% python3 -q
>>> import numpy as np
>>> np.set_printoptions(precision=4, suppress=True, linewidth=100, legacy="1.25")
>>> def rd(a):
...     return np.round(a, 4) + 0
... 
>>> M = np.load("m.npy")
>>> M
array([[-5, -1,  0, -1],
       [-1,  1,  3,  3],
       [ 1,  1, 16, -3],
       [ 1, -3,  2, -3]])
>>> r0 = np.array([1, 3, 1, 3])
>>> M2 = M + np.outer(r0, np.eye(4)[0])
>>> print(rd(np.linalg.det(M2) / np.linalg.det(M)), rd(1 + np.linalg.solve(M, r0)[0]))
0.9479 0.9479
>>> print(np.linalg.matrix_rank(np.linalg.inv(M2) - np.linalg.inv(M), tol=1e-8))
1
>>> np.linalg.matrix_rank(M2 - M)
1
>>> M2 = np.linalg.inv(M)
>>> rd(np.linalg.inv(M2))
array([[-5., -1.,  0., -1.],
       [-1.,  1.,  3.,  3.],
       [ 1.,  1., 16., -3.],
       [ 1., -3.,  2., -3.]])
>>> (np.abs(M2) > 1e-9).astype(int)
array([[1, 1, 1, 1],
       [0, 1, 1, 1],
       [0, 1, 1, 1],
       [1, 1, 1, 1]])
>>> np.allclose(M2, M.T)
False
>>> print(rd(M @ M2))
[[1. 0. 0. 0.]
 [0. 1. 0. 0.]
 [0. 0. 1. 0.]
 [0. 0. 0. 1.]]
>>> O = M.astype(float).copy()
>>> for j in range(4):
...     O[:, j] -= O[:, :j] @ (O[:, :j].T @ O[:, j])
...     O[:, j] /= np.linalg.norm(O[:, j])
... 
>>> rd(O.T @ O)
array([[1., 0., 0., 0.],
       [0., 1., 0., 0.],
       [0., 0., 1., 0.],
       [0., 0., 0., 1.]])
>>> rd(O.T @ M)
array([[ 5.2915,  0.378 ,  2.8347, -0.7559],
       [ 0.    ,  3.4434,  3.4642,  2.9871],
       [ 0.    ,  0.    , 15.7786, -3.372 ],
       [ 0.    ,  0.    ,  0.    ,  2.6713]])
>>> print(M @ M)
[[ 25   7  -5   5]
 [ 10  -4  57 -14]
 [  7  25 253 -37]
 [ -3   7  17  -7]]
>>> (M + M.T) / 2
array([[-5. , -1. ,  0.5,  0. ],
       [-1. ,  1. ,  2. ,  0. ],
       [ 0.5,  2. , 16. , -0.5],
       [ 0. ,  0. , -0.5, -3. ]])
>>> rd(np.linalg.det(M))
-768.0
>>> np.trace(M)
9
>>> np.linalg.matrix_power(M, 2)
array([[ 25,   7,  -5,   5],
       [ 10,  -4,  57, -14],
       [  7,  25, 253, -37],
       [ -3,   7,  17,  -7]])
>>> rd(np.sort(np.abs(np.linalg.eigvals(M))))
array([ 3.0518,  3.0518,  5.1572, 15.9897])
>>> sigma = 3 * 0.2 ** np.arange(4)
>>> rng = np.random.default_rng(65569)
>>> data = rng.normal(size=(32, 4)) * rng.permutation(sigma)
>>> rd(data)
array([[ 0.0499, -0.5092, -0.6858,  0.2082],
       [-0.0255,  0.6427, -5.8445,  0.0644],
       [-0.0081, -0.4168, -4.7351,  0.1798],
       [-0.0212, -0.0151, -0.3969, -0.1448],
       [-0.0231,  0.1957, -0.3911,  0.1913],
       [-0.004 ,  0.4382, -0.551 , -0.1151],
       [ 0.016 ,  0.2604, -3.7081, -0.1249],
       [ 0.0133,  0.5641,  0.5787, -0.0956],
       [-0.0234, -0.7043, -2.7888,  0.0915],
       [ 0.0143,  1.107 , -1.2889, -0.0478],
       [ 0.0264, -0.1952,  1.3093, -0.0916],
       [-0.002 , -1.1116, -2.4768,  0.0421],
       [-0.0159, -0.9604, -3.0609, -0.0681],
       [-0.0134,  0.8894, -1.25  ,  0.0357],
       [ 0.0203,  0.9083,  5.4161, -0.1492],
       [-0.0016, -0.0353, -2.7413,  0.0543],
       [-0.0338,  0.7656, -0.2688,  0.3267],
       [ 0.0345,  0.4271,  0.0163, -0.1316],
       [-0.0384,  1.5711, -0.1149,  0.0515],
       [-0.0234,  0.5765,  3.1247,  0.1769],
       [-0.0242, -0.1855, -5.4186,  0.0137],
       [ 0.0055,  0.6351,  2.5745, -0.01  ],
       [-0.0206,  0.2758, -1.5421, -0.2306],
       [ 0.0318, -0.7323, -0.3342,  0.0336],
       [-0.0142, -0.0114,  1.6741, -0.0617],
       [ 0.0031,  0.4765, -1.3237, -0.1744],
       [ 0.017 ,  0.1108,  3.2197,  0.0942],
       [ 0.0003, -1.5024,  4.7598,  0.1405],
       [ 0.0408,  0.7807, -2.0978,  0.035 ],
       [ 0.0222, -0.1773,  1.8872, -0.1016],
       [-0.0021,  0.151 ,  1.6568, -0.0197],
       [-0.0058, -0.2709, -6.4156, -0.0521]])
>>> Ac = data - data.mean(axis=0)
>>> vecs = np.linalg.svd(Ac)[2][:3]
>>> M2 = Ac - Ac @ vecs.T @ vecs
>>> rd((Ac @ vecs.T).std(axis=0))
array([2.8543, 0.6661, 0.1259])
>>> W1 = np.array([[3, -2, -1, -2, 0, 0],
...     [-2, 1, 1, -3, 2, 0],
...     [0, 2, 1, 2, 3, 1],
...     [1, 1, 3, 2, 1, -3]])
>>> c = np.array([0, 2, 5, 2, 4, 0])
>>> hid = np.maximum(data @ W1 + c, 0)
>>> print(np.linalg.matrix_rank(hid))
6
>>> rd((hid > 0).mean(axis=0))
array([0.375 , 0.625 , 0.9375, 0.5   , 0.6562, 0.375 ])
>>> basis = np.array([[2, 1], [4, 0], [3, 4], [0, 2], [2, 1], [0, 5]])
>>> (hid @ basis).round(6).argmax(axis=1)
array([1, 1, 0, 0, 0, 0, 1, 0, 1, 1, 0, 1, 0, 1, 0, 1, 0, 0, 0, 0, 0, 0, 1, 1, 0, 1, 0, 1, 1, 0, 0,
       0])
>>> A = np.loadtxt("sample18.csv", delimiter=",")
>>> A
array([[ -1.6,   1.3,   1. ,  -0.8,  -0.3,   0.1,   0.2],
       [  0.3,   0.1,  -1.1,   0.1,   1.2,   0.5,  -0.8],
       [ -0.3,  -0.2,  -1.2,   1.2,  -0.3,  -1. ,  -0.3],
       [ -1.6,   2.3,   0.8,  -0.6,  -0.9,   0.4,  -0.7],
       [ -0.6,  -1.3,   0. ,   0.4,  -0.5,   0.3,  -0.7],
       [-12. ,  18. ,  10. , -24. , -26. , -22. ,  32. ],
       [  1.2,  -1.1,   0.6,  -2.4,  -0.5,   0.2,  -0.1],
       [  2.6,  -0.6,   0.3,  -0.3,   0.1,  -0.2,   0.5],
       [ -0.9,   1. ,   1.2,  -2. ,  -0.2,  -0.3,  -0.1],
       [ -1. ,  -1.5,  -0.4,  -0.4,  -0.6,  -0.3,  -0.2],
       [ -0.2,   0.2,   1.3,  -0.1,  -1.8,   1.9,  -0.1],
       [ -1. ,  -0.7,  -0.5,   2.3,   0.3,   1.1,  -0.4],
       [  0.8,   0.7,   1. ,   0.4,  -2.9,  -0.1,   0.3],
       [ -0.5,   0.4,   0.3,   0. ,  -1. ,   0.4,  -1. ],
       [  0.3,  -0.1,  -0.1,   0.2,   0.3,   1.1,  -0.5]])
>>> np.linalg.cond(A) > 100
False
>>> rd(np.linalg.norm(A, 2) / np.linalg.norm(A))
0.9896
>>> np.argsort(-np.linalg.norm(A, axis=0).round(6), kind="stable")[:3]
array([6, 4, 3])
